% ipython --no-banner

In [1]: import numpy as np

In [2]: from numpy import linalg as LA

In [3]: np.set_printoptions(suppress=True, linewidth=160)

In [4]: rd = lambda a: np.round(a, 2) + 0

In [5]: r0 = np.array([4, 8, 4, -9, -4, 5, 6, 7, -8, 3, -3, 7, 7, 9])

In [6]: J = r0[np.abs(np.subtract.outer(np.arange(14), np.arange(14)))]

In [7]: J
Out[7]: 
array([[ 4,  8,  4, -9, -4,  5,  6,  7, -8,  3, -3,  7,  7,  9],
       [ 8,  4,  8,  4, -9, -4,  5,  6,  7, -8,  3, -3,  7,  7],
       [ 4,  8,  4,  8,  4, -9, -4,  5,  6,  7, -8,  3, -3,  7],
       [-9,  4,  8,  4,  8,  4, -9, -4,  5,  6,  7, -8,  3, -3],
       [-4, -9,  4,  8,  4,  8,  4, -9, -4,  5,  6,  7, -8,  3],
       [ 5, -4, -9,  4,  8,  4,  8,  4, -9, -4,  5,  6,  7, -8],
       [ 6,  5, -4, -9,  4,  8,  4,  8,  4, -9, -4,  5,  6,  7],
       [ 7,  6,  5, -4, -9,  4,  8,  4,  8,  4, -9, -4,  5,  6],
       [-8,  7,  6,  5, -4, -9,  4,  8,  4,  8,  4, -9, -4,  5],
       [ 3, -8,  7,  6,  5, -4, -9,  4,  8,  4,  8,  4, -9, -4],
       [-3,  3, -8,  7,  6,  5, -4, -9,  4,  8,  4,  8,  4, -9],
       [ 7, -3,  3, -8,  7,  6,  5, -4, -9,  4,  8,  4,  8,  4],
       [ 7,  7, -3,  3, -8,  7,  6,  5, -4, -9,  4,  8,  4,  8],
       [ 9,  7,  7, -3,  3, -8,  7,  6,  5, -4, -9,  4,  8,  4]])

In [8]: # equal to its transpose

In [9]: np.unravel_index(np.abs(J).argmax(), J.shape)
Out[9]: (np.int64(0), np.int64(3))

In [10]: rd(LA.norm(J))
Out[10]: np.float64(87.57)

In [11]: J.sum(axis=0)
Out[11]: array([36, 35, 32, 16, 15, 17, 31, 31, 17, 15, 16, 32, 35, 36])

In [12]: J.sum(axis=1)
Out[12]: array([36, 35, 32, 16, 15, 17, 31, 31, 17, 15, 16, 32, 35, 36])

In [13]: def softmax(z):
    ...:     e = np.exp(z - z.max(axis=-1, keepdims=True))
    ...:     return e / e.sum(axis=-1, keepdims=True)
    ...: 

In [14]: rd(softmax(J).sum(axis=1))
Out[14]: array([1., 1., 1., 1., 1., 1., 1., 1., 1., 1., 1., 1., 1., 1.])

In [15]: rd(softmax(J[8] + 4))
Out[15]: array([0.  , 0.14, 0.05, 0.02, 0.  , 0.  , 0.01, 0.38, 0.01, 0.38, 0.01, 0.  , 0.  , 0.02])

In [16]: scores = J @ J.T / np.sqrt(14)

In [17]: softmax(scores).round(6).argmax(axis=1)
Out[17]: array([ 0,  1,  2,  3,  4,  5,  6,  7,  8,  9, 10, 11, 12, 13])

In [18]: rd(LA.eigvalsh(J).min())
Out[18]: np.float64(-24.73)

In [19]: np.all(LA.eigvalsh(J) > 0)
Out[19]: np.False_

In [20]: X = np.load("out8.npy")

In [21]: X
Out[21]: 
array([[ 17.69,   0.72,  24.96, -11.7 ],
       [ 22.82, -36.9 , -38.05,  -0.37],
       [ 24.79, -38.8 , -37.53,   0.67],
       [ 23.83, -38.16, -37.92,   1.61],
       [ 24.56, -38.1 , -37.13,   1.66],
       [ 17.38,  -1.12,  24.24, -10.87],
       [ 24.34, -38.68, -37.41,   2.  ],
       [ 23.65, -37.47, -38.81,   3.01],
       [ 16.65,   0.14,  21.6 , -12.77],
       [ 16.34,   0.87,  24.75, -11.95],
       [ 17.87,   0.44,  24.76, -13.03],
       [ 24.43, -38.84, -37.42,   0.23],
       [ 24.95, -38.88, -38.19,   0.44],
       [ 23.32, -38.35, -38.49,   1.63],
       [ 24.49, -37.53, -37.85,   2.64],
       [ 18.48,   0.08,  24.58, -12.39]])

In [22]: Ac = X - X.mean(axis=0)

In [23]: U, sig, VT = LA.svd(Ac, full_matrices=False)

In [24]: (np.sign(U[:, 0]) == np.sign(U[0, 0])).astype(int)
Out[24]: array([1, 0, 0, 0, 0, 1, 0, 0, 1, 1, 1, 0, 0, 0, 0, 1])

In [25]: rd(sig ** 2 / (sig ** 2).sum())
Out[25]: array([1., 0., 0., 0.])

In [26]: rd((sig ** 2).sum() ** 2 / (sig ** 4).sum())
Out[26]: np.float64(1.0)

In [27]: print(rd(np.abs(VT[-1])))
[0.71 0.63 0.31 0.01]

In [28]: print(rd(sig))
[144.24   3.74   3.55   1.65]
